$ ipython --no-banner

In [1]: import numpy as np

In [2]: np.set_printoptions(precision=3, suppress=True, linewidth=200)

In [3]: M = np.array([[29, 6], [6, 9]])

In [4]: # symmetric

In [5]: vec = np.array([3, 0])

In [6]: target = M @ vec

In [7]: target
Out[7]: array([87, 18])

In [8]: np.round(np.linalg.solve(M, 4 * target), 3) + 0
Out[8]: array([12.,  0.])

In [9]: np.round(np.linalg.solve(M, target), 3) + 0
Out[9]: array([3., 0.])

In [10]: data = np.load("test1.npy")

In [11]: data
Out[11]: 
array([[ 1.925,  2.322, 18.328],
       [ 3.18 ,  2.206, 17.23 ],
       [ 4.507,  2.456, 19.449],
       [ 2.329,  3.038, 18.739],
       [ 3.171,  2.834, 18.564],
       [ 4.284,  3.491, 17.767],
       [ 2.663,  2.907, 17.067],
       [ 2.798,  3.388, 17.338],
       [ 2.461,  3.553, 19.085],
       [ 1.931,  2.757, 19.427],
       [ 3.904,  3.844, 18.846],
       [ 4.454,  1.331, 18.43 ],
       [ 3.707,  3.273, 16.59 ],
       [ 2.385,  2.711, 18.174],
       [ 3.319,  1.89 , 18.369],
       [ 3.965,  5.346, 19.54 ],
       [ 2.553,  2.403, 17.109],
       [ 2.189,  3.824, 20.186],
       [ 4.279,  3.039, 19.558],
       [ 4.968,  2.028, 17.718],
       [ 3.5  ,  4.848, 17.462],
       [ 4.438,  3.491, 18.54 ],
       [ 2.217,  3.323, 17.408],
       [ 3.795,  5.185, 18.238],
       [ 2.75 ,  4.004, 16.814],
       [ 5.072,  3.155, 17.955]])

In [12]: # column 2 dominates

In [13]: Xc = data - data.mean(axis=0)

In [14]: Uu, s, VT = np.linalg.svd(Xc, full_matrices=False)

In [15]: np.abs(Uu[:, 0]).argmax()
Out[15]: np.int64(15)

In [16]: (np.sign(Uu[:, 0]) == np.sign(Uu[0, 0])).astype(int)
Out[16]: array([1, 1, 0, 1, 1, 0, 1, 1, 0, 0, 0, 1, 1, 1, 1, 0, 1, 0, 0, 1, 0, 0, 1, 0, 1, 0])

In [17]: np.round((s ** 2).sum() ** 2 / (s ** 4).sum(), 3)
Out[17]: np.float64(2.979)

In [18]: s ** 2 / (s ** 2).sum()
Out[18]: array([0.367, 0.335, 0.298])

In [19]: np.round(Xc.mean(axis=0), 3) + 0
Out[19]: array([0., 0., 0.])

In [20]: W1 = np.array([[7, -3, -5], [-8, 5, -4], [8, 6, 4]])

In [21]: beta = np.array([-3, -1, 3])

In [22]: hid = np.maximum(data @ W1 + beta, 0)

In [23]: (hid > 0).mean(axis=0)
Out[23]: array([1., 1., 1.])

In [24]: cent = np.array([[1, 0], [1, 3], [-1, 1]])

In [25]: (hid @ cent).round(6).argmax(axis=1)
Out[25]: array([1, 1, 1, 1, 1, 1, 1, 1, 1, 1, 1, 1, 1, 1, 1, 1, 1, 1, 1, 1, 1, 1, 1, 1, 1, 1])

In [26]: W1 @ cent
Out[26]: 
array([[  9, -14],
       [  1,  11],
       [ 10,  22]])
